$ python -q
>>> import numpy as np
>>> np.set_printoptions(precision=2, suppress=True, linewidth=200)
>>> M2 = np.array([[-0.1, 0.1],
...     [-0.5, -0.4],
...     [-0.5, 1.0],
...     [-0.9, 0.5],
...     [-1.7, -0.8],
...     [-0.7, -2.2],
...     [1.1, 0.6],
...     [1.0, -1.5],
...     [0.4, -2.6],
...     [0.9, 0.6],
...     [-2.3, 1.4],
...     [-0.4, 0.6],
...     [1.1, 0.1],
...     [-2.3, 2.0]])
>>> cent = np.array([[-1.3, -1.1, 0.8, -0.9, -0.7, 1.0, -1.1, -0.3, 0.0, 1.1, 0.9],
...     [0.8, 0.3, -0.1, 0.4, -0.2, 1.3, 0.6, 1.6, -0.5, -1.4, -1.9]])
>>> data = M2 @ cent
>>> data
array([[ 0.21,  0.14, -0.09,  0.13,  0.05,  0.03,  0.17,  0.19, -0.05, -0.25, -0.28],
       [ 0.33,  0.43, -0.36,  0.29,  0.43, -1.02,  0.31, -0.49,  0.2 ,  0.01,  0.31],
       [ 1.45,  0.85, -0.5 ,  0.85,  0.15,  0.8 ,  1.15,  1.75, -0.5 , -1.95, -2.35],
       [ 1.57,  1.14, -0.77,  1.01,  0.53, -0.25,  1.29,  1.07, -0.25, -1.69, -1.76],
       [ 1.57,  1.63, -1.28,  1.21,  1.35, -2.74,  1.39, -0.77,  0.4 , -0.75, -0.01],
       [-0.85,  0.11, -0.34, -0.25,  0.93, -3.56, -0.55, -3.31,  1.1 ,  2.31,  3.55],
       [-0.95, -1.03,  0.82, -0.75, -0.89,  1.88, -0.85,  0.63, -0.3 ,  0.37, -0.15],
       [-2.5 , -1.55,  0.95, -1.5 , -0.4 , -0.95, -2.  , -2.7 ,  0.75,  3.2 ,  3.75],
       [-2.6 , -1.22,  0.58, -1.4 ,  0.24, -2.98, -2.  , -4.28,  1.3 ,  4.08,  5.3 ],
       [-0.69, -0.81,  0.66, -0.57, -0.75,  1.68, -0.63,  0.69, -0.3 ,  0.15, -0.33],
       [ 4.11,  2.95, -1.98,  2.63,  1.33, -0.48,  3.37,  2.93, -0.7 , -4.49, -4.73],
       [ 1.  ,  0.62, -0.38,  0.6 ,  0.16,  0.38,  0.8 ,  1.08, -0.3 , -1.28, -1.5 ],
       [-1.35, -1.18,  0.87, -0.95, -0.79,  1.23, -1.15, -0.17, -0.05,  1.07,  0.8 ],
       [ 4.59,  3.13, -2.04,  2.87,  1.21,  0.3 ,  3.73,  3.89, -1.  , -5.33, -5.87]])
>>> round(np.trace(np.linalg.pinv(data) @ data), 2)
np.float64(2.0)
>>> np.abs(np.diag(np.linalg.qr(data)[1])) > 1e-9
array([ True,  True, False, False, False, False, False, False, False, False, False])
>>> np.unique(data.round(6), axis=0).shape
(14, 11)
>>> np.allclose(data[:-1].T @ np.linalg.lstsq(data[:-1].T, data[-1])[0], data[-1])
True
>>> Uu, sigma, vt = np.linalg.svd(data)
>>> sigma.round(2) + 0
array([20.86,  8.7 ,  0.  ,  0.  ,  0.  ,  0.  ,  0.  ,  0.  ,  0.  ,  0.  ,  0.  ])
>>> np.argmax(sigma[:-1] / (sigma[1:] + 1e-6)) + 1
np.int64(2)
>>> M2 = Uu[:, :2] @ np.diag(sigma[:2]) @ vt[:2]
>>> np.round(np.linalg.norm(data - M2) / np.linalg.norm(data), 2)
np.float64(0.0)
>>> np.linalg.matrix_rank(M2)
np.int64(2)
>>> round(np.abs(data - M2).max(), 2)
np.float64(0.0)
>>> round(np.linalg.norm(data - M2, 2), 2), round(sigma[2], 2)
(np.float64(0.0), np.float64(0.0))
